In [1]: import numpy as np

In [2]: np.set_printoptions(suppress=True, linewidth=140)

In [3]: def rnd(a):
   ...:     return np.round(a, 4) + 0
   ...: 

In [4]: mat = np.array([[-7, 0, -2], [7, 5, -7], [-5, 1, -6]])

In [5]: mat
Out[5]: 
array([[-7,  0, -2],
       [ 7,  5, -7],
       [-5,  1, -6]])

In [6]: vals, evecs = np.linalg.eig(mat)

In [7]: rnd(mat @ evecs[:, 0] - vals[0] * evecs[:, 0])
Out[7]: array([0., 0., 0.])

In [8]: rnd(np.sort(np.linalg.eigvals(mat.T)))
Out[8]: array([-9.6525, -2.4497,  4.1022])

In [9]: rnd(vals)
Out[9]: array([ 4.1022, -9.6525, -2.4497])

In [10]: rnd(np.prod(vals))
Out[10]: np.float64(97.0)

In [11]: rnd(np.sort(np.linalg.eigvals(np.linalg.inv(mat))))
Out[11]: array([-0.4082, -0.1036,  0.2438])

In [12]: f = np.array([8, 9, 7])

In [13]: A2 = mat + np.outer(f, np.eye(3)[1])

In [14]: np.linalg.matrix_rank(np.linalg.inv(A2) - np.linalg.inv(mat), tol=1e-8)
Out[14]: np.int64(1)

In [15]: A2
Out[15]: 
array([[-7.,  8., -2.],
       [ 7., 14., -7.],
       [-5.,  8., -6.]])

In [16]: P = np.triu(np.array([[2, 0, 0], [0, 1, 0], [0, 3, 3]]), 1) + np.eye(3)

In [17]: A2 = P @ mat @ np.linalg.inv(P)

In [18]: np.trace(A2), np.trace(mat)
Out[18]: (np.float64(-8.0), np.int64(-8))

In [19]: rnd(np.linalg.det(A2))
Out[19]: np.float64(97.0)

In [20]: A = 3 * np.eye(5) + np.ones((5, 5))

In [21]: A
Out[21]: 
array([[4., 1., 1., 1., 1.],
       [1., 4., 1., 1., 1.],
       [1., 1., 4., 1., 1.],
       [1., 1., 1., 4., 1.],
       [1., 1., 1., 1., 4.]])

In [22]: # equal to its transpose

In [23]: rng = np.random.default_rng(650969)

In [24]: z = rng.permutation(5)

In [25]: z
Out[25]: array([4, 1, 2, 0, 3])

In [26]: A2 = A[z][:, z]

In [27]: rnd(np.linalg.det(A2)), rnd(np.linalg.det(A[z]))
Out[27]: (np.float64(648.0), np.float64(648.0))

In [28]: np.trace(A2)
Out[28]: np.float64(20.0)

In [29]: np.diag(A2)
Out[29]: array([4., 4., 4., 4., 4.])

In [30]: A2
Out[30]: 
array([[4., 1., 1., 1., 1.],
       [1., 4., 1., 1., 1.],
       [1., 1., 4., 1., 1.],
       [1., 1., 1., 4., 1.],
       [1., 1., 1., 1., 4.]])

In [31]: P = np.triu(np.array([[3, 0, 1, 3, 1],
    ...:     [3, 1, 0, 2, 2],
    ...:     [0, 1, 2, 0, 0],
    ...:     [3, 0, 1, 0, 1],
    ...:     [3, 1, 2, 0, 0]]), 1) + np.eye(5)

In [32]: A2 = P @ A @ np.linalg.inv(P)

In [33]: rnd(np.poly(A2))
Out[33]: array([   1.,  -20.,  150., -540.,  945., -648.])

In [34]: A2
Out[34]: 
array([[  9.,   6.,   0., -24.,  12.],
       [  5.,   8.,   0., -20.,  10.],
       [  1.,   1.,   3.,  -4.,   2.],
       [  2.,   2.,   0.,  -5.,   4.],
       [  1.,   1.,   0.,  -4.,   5.]])

In [35]: P @ A - A @ P
Out[35]: 
array([[ 5.,  5.,  4.,  0.,  1.],
       [ 4.,  4.,  3., -1.,  0.],
       [ 0.,  0., -1., -5., -4.],
       [ 1.,  1.,  0., -4., -3.],
       [ 0.,  0., -1., -5., -4.]])

In [36]: Lm = np.linalg.cholesky(A)

In [37]: rnd(Lm @ Lm.T)
Out[37]: 
array([[4., 1., 1., 1., 1.],
       [1., 4., 1., 1., 1.],
       [1., 1., 4., 1., 1.],
       [1., 1., 1., 4., 1.],
       [1., 1., 1., 1., 4.]])

In [38]: np.linalg.eigvalsh(A).min() > 0
Out[38]: np.True_

In [39]: rnd(Lm)
Out[39]: 
array([[2.    , 0.    , 0.    , 0.    , 0.    ],
       [0.5   , 1.9365, 0.    , 0.    , 0.    ],
       [0.5   , 0.3873, 1.8974, 0.    , 0.    ],
       [0.5   , 0.3873, 0.3162, 1.8708, 0.    ],
       [0.5   , 0.3873, 0.3162, 0.2673, 1.8516]])

In [40]: rnd(np.prod(np.diag(Lm)) ** 2), rnd(np.linalg.det(A))
Out[40]: (np.float64(648.0), np.float64(648.0))

In [41]: vals, evecs = np.linalg.eigh(A)

In [42]: x0 = np.array([1, 1, 1, 0, 2])

In [43]: np.abs(A).sum(axis=1).max(), rnd(np.abs(vals).max())
Out[43]: (np.float64(8.0), np.float64(8.0))

In [44]: rnd(evecs * np.maximum(vals, 0) @ evecs.T)
Out[44]: 
array([[4., 1., 1., 1., 1.],
       [1., 4., 1., 1., 1.],
       [1., 1., 4., 1., 1.],
       [1., 1., 1., 4., 1.],
       [1., 1., 1., 1., 4.]])

In [45]: rnd(evecs * np.abs(vals) @ evecs.T)
Out[45]: 
array([[4., 1., 1., 1., 1.],
       [1., 4., 1., 1., 1.],
       [1., 1., 4., 1., 1.],
       [1., 1., 1., 4., 1.],
       [1., 1., 1., 1., 4.]])

In [46]: rnd(np.linalg.eigvalsh(A[1:, 1:]))
Out[46]: array([3., 3., 3., 7.])

In [47]: x0 @ A @ x0
Out[47]: np.float64(46.0)

In [48]: (np.sign(evecs[:, -1].round(6)) == np.sign(evecs[0, -1].round(6))).astype(int)
Out[48]: array([1, 1, 1, 1, 1])
